% ipython --no-banner

In [1]: import numpy as np

In [2]: np.set_printoptions(suppress=True, linewidth=100)

In [3]: E = np.load("block3.npy")

In [4]: print(E)
[[ 3.   1.   2.   1.   0.   2.  -2.   3.  -3.  -1.   1. ]
 [ 3.   1.   2.   1.   0.   2.  -2.   3.  -3.  -1.   1. ]
 [-1.8 -3.8  5.2  2.6 -3.2 -2.8  1.2 -0.2 -7.8  0.6 -0.6]
 [ 3.4  1.4  1.7  0.9  0.3  2.4 -2.3  3.3 -2.6 -1.1  1.1]
 [ 1.8 -0.2  2.8  1.4 -0.8  0.8 -1.2  2.2 -4.2 -0.6  0.6]
 [ 5.2  3.2  0.6  0.3  1.4  4.2 -3.4  4.4 -0.8 -1.7  1.7]
 [ 0.6 -1.4  3.6  1.8 -1.6 -0.4 -0.4  1.4 -5.4 -0.2  0.2]
 [ 4.4  2.4  1.1  0.5  0.9  3.4 -2.9  3.9 -1.6 -1.5  1.5]
 [ 4.2  2.2  1.2  0.6  0.8  3.2 -2.8  3.8 -1.8 -1.4  1.4]
 [ 0.1 -1.9  3.9  2.  -1.9 -0.9 -0.1  1.1 -5.9  0.   0. ]]

In [5]: # row 1 repeats row 0

In [6]: rank = np.linalg.matrix_rank(E)

In [7]: print(rank)
4

In [8]: N = np.linalg.svd(E)[2][rank:].T

In [9]: print(N.shape)
(11, 7)

In [10]: print(np.allclose(E @ N, 0))
True

In [11]: print(np.linalg.matrix_rank(E.T @ E), np.linalg.matrix_rank(E @ E.T))
4 4

In [12]: left, s, Vt = np.linalg.svd(E)

In [13]: evecs = Vt[:(s > 1e-8).sum()]

In [14]: rng = np.random.default_rng(73360)

In [15]: x0 = E[5] + 5 * E[7] + rng.integers(2) * np.eye(11)[3]

In [16]: print(x0)
[ 27.2  15.2   6.1   2.8   5.9  21.2 -17.9  23.9  -8.8  -9.2   9.2]

In [17]: print(np.round(np.linalg.norm(x0 - evecs.T @ evecs @ x0), 1))
0.0

In [18]: W0 = np.load("out2.npy")

In [19]: print(W0.round(1) + 0)
[[ 0.   0.3 -0.4  0.1 -0.2]
 [ 0.  -0.3 -0.4  0.2 -0.4]
 [ 0.8 -0.2 -0.2  0.1 -0.3]
 [ 0.1  0.5 -0.4 -0.2  0.5]
 [ 0.2  0.3  0.6  0.  -0.4]
 [ 0.   0.  -0.2  0.2  0.1]
 [-0.4 -0.5  0.   0.2  0.2]
 [-0.4  0.4 -0.1  0.5 -0.4]
 [-0.3  0.  -0.3 -0.7 -0.4]]

In [20]: # keeps lengths

In [21]: x0 = np.array([0, 2, 2, 3, 2])

In [22]: y = W0 @ x0

In [23]: print(np.round(np.linalg.lstsq(W0, y)[0], 1) + 0)
[0. 2. 2. 3. 2.]

In [24]: try:
    ...:     np.linalg.solve(W0, y)
    ...: except np.linalg.LinAlgError as e:
    ...:     print(repr(e))
    ...: 
LinAlgError('Last 2 dimensions of the array must be square')

In [25]: print(np.round(np.linalg.solve(W0.T @ W0, W0.T @ y), 1) + 0)
[0. 2. 2. 3. 2.]

In [26]: y = y + 0.3 * rng.normal(size=9)

In [27]: print(y.round(1) + 0)
[ 0.  -1.8 -1.4  1.   0.2  0.4  0.   1.8 -3.5]

In [28]: b, *_ = np.linalg.lstsq(W0, y)

In [29]: print(np.round(W0.T @ (y - W0 @ b), 1) + 0)
[0. 0. 0. 0. 0.]

In [30]: print(b.round())
[-0.  2.  2.  3.  2.]
